$ ipython --no-banner

In [1]: import numpy as np

In [2]: from numpy import linalg as LA

In [3]: np.set_printoptions(precision=1, suppress=True, linewidth=140)

In [4]: tidy = lambda a: np.round(a, 1) + 0

In [5]: A = np.array([[2, -3, -1], [-1, 2, -3], [3, 3, 0]])

In [6]: print(A)
[[ 2 -3 -1]
 [-1  2 -3]
 [ 3  3  0]]

In [7]: x = np.array([2, 2, 0])

In [8]: target = A @ x

In [9]: print(target)
[-2  2 12]

In [10]: print(tidy(LA.solve(A, target)))
[2. 2. 0.]

In [11]: print(tidy(LA.solve(A, 3 * target)))
[6. 6. 0.]

In [12]: print(tidy(LA.solve(A, target + A[:, 0])))
[3. 2. 0.]

In [13]: W1 = np.array([[0, 3, 3, 1], [0, 2, 3, 1], [0, 2, 3, 0]])

In [14]: beta = np.array([2, 2, -3, -3])

In [15]: H = np.maximum(A @ W1 + beta, 0)

In [16]: print(tidy((H > 0).mean(axis=0)))
[1.  0.3 0.3 0.3]

In [17]: W2 = np.array([[-3, 1], [-3, 0], [3, -2], [0, 0]])

In [18]: print(W1 @ W2)
[[ 0 -6]
 [ 3 -6]
 [ 3 -6]]

In [19]: print((H @ W2).round(6).argmax(axis=1))
[1 1 0]

In [20]: B = LA.inv(A)

In [21]: print((np.abs(B) > 1e-9).astype(int))
[[1 1 1]
 [1 1 1]
 [1 1 1]]

In [22]: print(tidy(LA.det(A) * B))
[[  9.  -3.  11.]
 [ -9.   3.   7.]
 [ -9. -15.   1.]]

In [23]: print(tidy(LA.cond(A)))
1.6

In [24]: print(tidy(LA.inv(B)))
[[ 2. -3. -1.]
 [-1.  2. -3.]
 [ 3.  3.  0.]]

In [25]: m1 = np.tril(np.array([[0, 1, 0], [0, 0, 2], [0, 0, 0]]), -1) + np.eye(3, dtype=int)

In [26]: print(m1)
[[1 0 0]
 [0 1 0]
 [0 0 1]]

In [27]: Q, r_ = LA.qr(A)

In [28]: print(tidy(np.trace(Q @ Q.T)))
3.0

In [29]: print(tidy(Q @ r_))
[[ 2. -3. -1.]
 [-1.  2. -3.]
 [ 3.  3.  0.]]

In [30]: print(tidy(Q.T @ Q))
[[1. 0. 0.]
 [0. 1. 0.]
 [0. 0. 1.]]

In [31]: print(Q.shape, r_.shape)
(3, 3) (3, 3)

In [32]: x = np.array([-2, -1, 0])

In [33]: print(3 - LA.matrix_rank(m1 - np.eye(3), tol=1e-8))
3

In [34]: print(tidy(LA.inv(m1)))
[[1. 0. 0.]
 [0. 1. 0.]
 [0. 0. 1.]]

In [35]: print(tidy(np.sort(np.abs(np.degrees(np.angle(LA.eigvals(m1)))))))
[0. 0. 0.]

In [36]: print([int(LA.matrix_rank(LA.matrix_power(m1, p))) for p in range(1, 4)])
[3, 3, 3]

In [37]: print(m1 @ m1)
[[1 0 0]
 [0 1 0]
 [0 0 1]]

In [38]: print(np.prod(np.diag(m1)), tidy(LA.det(m1)))
1 1.0

In [39]: mat = np.array([[-1, -1, 0, 0], [3, -1, 1, -1]])

In [40]: mat[1] = mat[0]

In [41]: print(mat)
[[-1 -1  0  0]
 [-1 -1  0  0]]

In [42]: print(LA.matrix_rank(mat, rtol=0.1))
1

In [43]: print(np.argsort(-LA.norm(mat, axis=0).round(6), kind="stable")[:3])
[0 1 2]

In [44]: print(tidy(LA.norm(mat, 2) / LA.norm(mat)))
1.0

In [45]: print(LA.cond(mat) > 100)
True

In [46]: B = mat / LA.norm(mat, axis=1, keepdims=True)

In [47]: C2 = B @ B.T

In [48]: print(tidy(LA.norm(B, axis=1)))
[1. 1.]

In [49]: print(tidy(C2))
[[1. 1.]
 [1. 1.]]

In [50]: print((np.abs(C2) > 0.9).astype(int))
[[1 1]
 [1 1]]

In [51]: U, sig, Vh = LA.svd(mat, full_matrices=False)

In [52]: print(np.cumsum(sig ** 2) / np.sum(sig ** 2))
[1. 1.]

In [53]: print(tidy(Vh @ Vh.T))
[[1. 0.]
 [0. 1.]]

In [54]: print(np.abs(U[:, 0]).round(6).argmax())
0

In [55]: print(U.shape, sig.shape, Vh.shape)
(2, 2) (2,) (2, 4)

In [56]: print(tidy(sig / sig[0]))
[1. 0.]

In [57]: print(tidy(sig))
[2. 0.]

In [58]: rank = LA.matrix_rank(mat)

In [59]: print(rank)
1

In [60]: null = LA.svd(mat)[2][rank:].T

In [61]: print([int(LA.matrix_rank(np.delete(mat, i, axis=0))) for i in range(2)])
[1, 1]

In [62]: print(tidy(null @ null.T))
[[ 0.5 -0.5  0.   0. ]
 [-0.5  0.5  0.   0. ]
 [ 0.   0.   1.   0. ]
 [ 0.   0.   0.   1. ]]

In [63]: print(tidy(mat @ null))
[[0. 0. 0.]
 [0. 0. 0.]]

In [64]: B = mat / np.sqrt((mat ** 2).mean(axis=1, keepdims=True))

In [65]: print(LA.matrix_rank(B) == LA.matrix_rank(mat))
True

In [66]: print(tidy(LA.norm(B, axis=1)))
[2. 2.]

In [67]: print(LA.matrix_rank(mat - mat.mean(axis=1, keepdims=True)))
1

In [68]: print(mat - mat.mean(axis=1, keepdims=True))
[[-0.5 -0.5  0.5  0.5]
 [-0.5 -0.5  0.5  0.5]]

In [69]: K = np.load("arr.npy")

In [70]: print(K)
[[ 0 -1 -1]
 [ 0  0 -2]
 [ 0  0  0]]

In [71]: print(np.argsort(-LA.norm(K, axis=0).round(6), kind="stable")[:3])
[2 1 0]

In [72]: print([round(float(x), 1) for x in LA.svd(K, compute_uv=False)[:3]])
[2.3, 0.9, 0.0]

In [73]: print(tidy(LA.norm(K, 2) / LA.norm(K)))
0.9

In [74]: W1 = np.array([[-2, -2], [2, -2], [0, 1]])

In [75]: beta = np.array([0, -1])

In [76]: H = np.maximum(K @ W1 + beta, 0)

In [77]: print(LA.matrix_rank(H))
0

In [78]: print((H > 0).mean(axis=0))
[0. 0.]

In [79]: print(H)
[[0 0]
 [0 0]
 [0 0]]

In [80]: print((H > 0).astype(int))
[[0 0]
 [0 0]
 [0 0]]

In [81]: W2 = np.array([[1, 3, 2], [0, 2, 3]])

In [82]: print(W1 @ W2)
[[ -2 -10 -10]
 [  2   2  -2]
 [  0   2   3]]

In [83]: print((H @ W2).round(6).argmax(axis=1))
[0 0 0]

In [84]: U, sig, Vh = LA.svd(K)

In [85]: print(tidy(sig))
[2.3 0.9 0. ]

In [86]: print(np.argmax(sig[:-1] / (sig[1:] + 1e-6)) + 1)
2

In [87]: B = U[:, :2] @ np.diag(sig[:2]) @ Vh[:2]

In [88]: print(tidy(LA.norm(K - B, 2)), sig[2])
0.0 0.0

In [89]: print(tidy(LA.norm(K - B) / LA.norm(K)))
0.0

In [90]: print(tidy(B))
[[ 0. -1. -1.]
 [ 0.  0. -2.]
 [ 0.  0.  0.]]

In [91]: print(LA.matrix_rank(B))
2

In [92]: U, sig, Vh = LA.svd(K)

In [93]: vecs = Vh[:(sig > 1e-8).sum()]

In [94]: rng = np.random.default_rng(491)

In [95]: x = K[1] + 4 * K[0] + rng.integers(2) * np.eye(3)[0]

In [96]: print(x)
[ 0. -4. -6.]

In [97]: print(tidy(vecs.T @ vecs))
[[0. 0. 0.]
 [0. 1. 0.]
 [0. 0. 1.]]

In [98]: print(np.allclose(vecs.T @ vecs @ x, x))
True

In [99]: print(LA.matrix_rank(np.vstack([K, x])))
2

In [100]: print(tidy(np.diag(vecs.T @ vecs)))
[0. 1. 1.]

In [101]: X = np.load("layer15.npy")

In [102]: print(X)
[[ 0.   0.5  1.2]
 [ 2.1  1.2  0. ]
 [-0.6 -1.5  0.8]
 [-0.2 -0.1  1.2]
 [ 0.4  0.4 -1. ]
 [ 0.2  1.6 -0.5]
 [-1.6 -2.3  0.3]
 [-1.6 -0.7  1.5]
 [ 0.7  0.8 -0.2]
 [ 0.6 -2.4 -0.8]
 [-1.1 -1.3  1.7]
 [-0.7 -3.   0.6]
 [-0.2  0.8 -0.2]
 [-1.3 -1.3  0.7]
 [-0.1  0.6 -1.9]
 [-1.5 -0.1  0.4]
 [ 0.1  0.9  0.6]
 [-0.2  0.3 -0.6]
 [-0.2 -0.7  0.2]
 [20.  14.   8. ]
 [ 0.3  1.2  0.4]
 [-1.3 -0.1 -1.4]
 [ 1.9 -0.6  1.3]]

In [103]: Xs = X - X.mean(axis=0)

In [104]: vecs = LA.svd(Xs)[2][:1]

In [105]: B = Xs - Xs @ vecs.T @ vecs

In [106]: print(tidy(np.cov(Xs @ vecs.T, rowvar=False)))
30.6

In [107]: C2 = np.cov(X, rowvar=False)

In [108]: print(tidy(LA.eigvalsh(C2)[::-1]))
[30.6  1.3  0.7]

In [109]: print(np.median(X, axis=0))
[-0.2 -0.1  0.4]

In [110]: print(np.argsort(-X.std(axis=0).round(6), kind="stable"))
[0 1 2]

In [111]: print(tidy(np.polyfit(X[:, 0], X[:, 1], 1)))
[ 0.7 -0.1]

In [112]: U, sig, Vh = LA.svd(X, full_matrices=False)

In [113]: print(np.abs(U[:, 0]).round(6).argmax())
19

In [114]: print(tidy(U.T @ X @ Vh.T))
[[26.3  0.   0. ]
 [ 0.   5.5  0. ]
 [ 0.   0.   3.8]]

In [115]: print(tidy(Vh @ Vh.T))
[[1. 0. 0.]
 [0. 1. 0.]
 [0. 0. 1.]]

In [116]: print(np.allclose(U * sig @ Vh, X))
True

In [117]: print(tidy(np.abs(Vh[0])))
[0.8 0.6 0.3]

In [118]: Xs = (X - X.mean(axis=0)) / X.std(axis=0)

In [119]: print(np.argwhere(np.abs(Xs) > 2))
[[19  0]
 [19  1]
 [19  2]]

In [120]: print(tidy(Xs.std(axis=0)))
[1. 1. 1.]

In [121]: beta = LA.lstsq(np.delete(Xs, 1, axis=1), Xs[:, 1])[0]

In [122]: print(tidy(beta))
[ 1.  -0.1]

In [123]: E = np.load("a.npy")

In [124]: print(E)
[[  1   1  -3]
 [  0   2  -6]
 [  6   6 -18]
 [  5   9 -27]]

In [125]: U, sig, Vh = LA.svd(E)

In [126]: print(tidy(sig))
[35.7  2.6  0. ]

In [127]: B = U[:, :2] @ np.diag(sig[:2]) @ Vh[:2]

In [128]: print(tidy(B))
[[  1.   1.  -3.]
 [  0.   2.  -6.]
 [  6.   6. -18.]
 [  5.   9. -27.]]

In [129]: ang = np.radians(72)

In [130]: r_ = np.eye(3)

In [131]: r_[0, 0] = r_[2, 2] = np.cos(ang)

In [132]: r_[0, 2], r_[2, 0] = -np.sin(ang), np.sin(ang)

In [133]: print(tidy(r_))
[[ 0.3  0.  -1. ]
 [ 0.   1.   0. ]
 [ 1.   0.   0.3]]

In [134]: B = E @ r_.T

In [135]: print(tidy(LA.det(r_)), tidy(np.trace(r_)))
1.0 1.6

In [136]: print(tidy(LA.svd(E, compute_uv=False)), tidy(LA.svd(B, compute_uv=False)))
[35.7  2.6  0. ] [35.7  2.6  0. ]

In [137]: print(np.allclose(E @ E.T, B @ B.T))
True

In [138]: print(np.allclose(LA.norm(E, axis=1), LA.norm(B, axis=1)))
True

In [139]: f = np.array([0, 2, 0])

In [140]: print(np.cross(E[0, :3], E[2, :3]))
[0 0 0]

In [141]: sig = 10 * 0.7 ** np.arange(3)

In [142]: Q, _ = LA.qr(np.array([[-0.3, 0.1, 0.3], [-0.3, 1.0, -0.9], [0.6, 0.6, -0.4]]))

In [143]: F = rng.normal(size=(12, 3)) * sig @ Q

In [144]: print(tidy(F))
[[  1.6  -6.1   4.8]
 [  3.7   5.1  -9.5]
 [ -1.2  -4.  -13.5]
 [  2.4  -3.4  -3.4]
 [ -0.6  -6.5  10.2]
 [ -0.2   7.6   3.5]
 [  2.4  -9.3  -5.8]
 [ -3.  -13.3   9.1]
 [  0.6  -1.6  -4.4]
 [ -0.4  -1.    7.6]
 [  1.1   3.5  -4.9]
 [ -4.   -6.5   2.5]]

In [145]: B = np.c_[F[:, :2] @ np.array([[-1, -3], [2, 0]]), np.array([-1, 5, 0, 2, -5, 4, -5, -4, 3, 5, -1, 2])]

In [146]: print(tidy(B))
[[-13.8  -4.7  -1. ]
 [  6.6 -11.1   5. ]
 [ -6.8   3.6   0. ]
 [ -9.3  -7.3   2. ]
 [-12.3   1.8  -5. ]
 [ 15.5   0.7   4. ]
 [-21.   -7.2  -5. ]
 [-23.5   8.9  -4. ]
 [ -3.9  -1.7   3. ]
 [ -1.5   1.2   5. ]
 [  5.8  -3.2  -1. ]
 [ -9.1  12.    2. ]]

In [147]: print(tidy(LA.lstsq(F, B[:, 0])[0]))
[-1.  2.  0.]

In [148]: print(tidy(LA.norm(B - F @ LA.lstsq(F, B)[0], axis=0)))
[ 0.  0. 10.]

In [149]: print(LA.matrix_rank(np.c_[F, B]))
4

In [150]: print(LA.matrix_rank(B))
3

In [151]: print(tidy(LA.norm(LA.qr(F)[0].T @ B, axis=0) ** 2 / ((B ** 2).sum(axis=0) + 1e-12)))
[1.  1.  0.3]

In [152]: Xs = F - F.mean(axis=0)

In [153]: vecs = LA.svd(Xs)[2][:2]

In [154]: B = Xs - Xs @ vecs.T @ vecs

In [155]: print(tidy(np.cov(Xs @ vecs.T, rowvar=False)))
[[67.8  0. ]
 [ 0.  29.5]]

In [156]: print(tidy(B.std(axis=0)))
[1.8 0.2 0.2]

In [157]: print(tidy((Xs @ vecs.T).std(axis=0)))
[7.9 5.2]

In [158]: x = np.array([-1, 3, 2])

In [159]: target = F @ x

In [160]: print(tidy(LA.lstsq(F, target)[0]))
[-1.  3.  2.]

In [161]: print(tidy(LA.solve(F.T @ F, F.T @ target)))
[-1.  3.  2.]

In [162]: print(tidy(LA.pinv(F) @ F))
[[1. 0. 0.]
 [0. 1. 0.]
 [0. 0. 1.]]

In [163]: target = target + 0.1 * rng.normal(size=12)

In [164]: print(tidy(target))
[-10.4  -7.3 -37.6 -19.6   1.6  30.  -41.9 -18.4 -14.4  12.6  -0.4 -10.7]

In [165]: beta, *_ = LA.lstsq(F, target)

In [166]: print([round(float(LA.norm(LA.solve(F.T @ F + lam * np.eye(3), F.T @ target))), 2) for lam in (0, 1, 10, 100)])
[3.74, 3.72, 3.61, 2.92]

In [167]: print(beta.round())
[-1.  3.  2.]

In [168]: print(tidy(LA.norm(target - F @ beta)))
0.3

In [169]: print(tidy(beta))
[-1.  3.  2.]

In [170]: print(tidy(F.T @ (target - F @ beta)))
[0. 0. 0.]

In [171]: B = np.array([[-2, -1], [-1, -2], [-1, 2]])

In [172]: print(tidy(np.einsum("ij->j", F)))
[  2.3 -35.6  -3.8]

In [173]: print(tidy(np.einsum("ik,kj->ji", F, B)))
[[ -1.8  -3.   19.9   2.   -2.5 -10.6  10.3  10.1   4.9  -5.9  -0.7  12.1]
 [ 20.3 -33.  -17.8  -2.4  34.   -8.    4.7  47.6  -6.1  17.6 -17.8  22. ]]

In [174]: print(LA.matrix_rank(np.vstack([F, B.T])))
3

In [175]: print(LA.matrix_rank(F @ B))
2

In [176]: x = np.array([-4, 5, -1])

In [177]: target = F @ x

In [178]: beta, lr = np.zeros(3), 1 / LA.norm(F, 2) ** 2

In [179]: for i in range(10):
     ...:     beta -= lr * F.T @ (F @ beta - target)
     ...:     if i % 2 == 0: print(i, round(LA.norm(F @ beta - target), 1))
     ...: 
0 43.6
2 25.2
4 21.7
6 19.3
8 17.3

In [180]: print(tidy(LA.cond(F)))
4.3

In [181]: print(tidy(beta))
[-1.5  4.8 -0.7]

In [182]: feats = np.load("test16.npy")

In [183]: print(tidy(feats))
[[ 1.1 -1.3  0.   1.1]
 [ 1.6  0.7 -0.6 -0.8]
 [ 0.3 -0.8  1.4 -1.2]
 [-0.5 -1.1 -1.3 -0.9]]

In [184]: ang = np.radians(135)

In [185]: r_ = np.eye(4)

In [186]: r_[3, 3] = r_[1, 1] = np.cos(ang)

In [187]: r_[3, 1], r_[1, 3] = -np.sin(ang), np.sin(ang)

In [188]: print(tidy(r_))
[[ 1.   0.   0.   0. ]
 [ 0.  -0.7  0.   0.7]
 [ 0.   0.   1.   0. ]
 [ 0.  -0.7  0.  -0.7]]

In [189]: B = feats @ r_.T

In [190]: print(tidy(LA.svd(feats, compute_uv=False)), tidy(LA.svd(B, compute_uv=False)))
[2. 2. 2. 2.] [2. 2. 2. 2.]

In [191]: print(tidy(LA.det(r_)), tidy(np.trace(r_)))
1.0 0.6

In [192]: print(np.allclose(LA.norm(feats, axis=1), LA.norm(B, axis=1)))
True

In [193]: print(tidy(np.abs(B - feats).max(axis=0)))
[0.  2.9 0.  2.6]

In [194]: print(np.allclose(feats @ feats.T, B @ B.T))
True
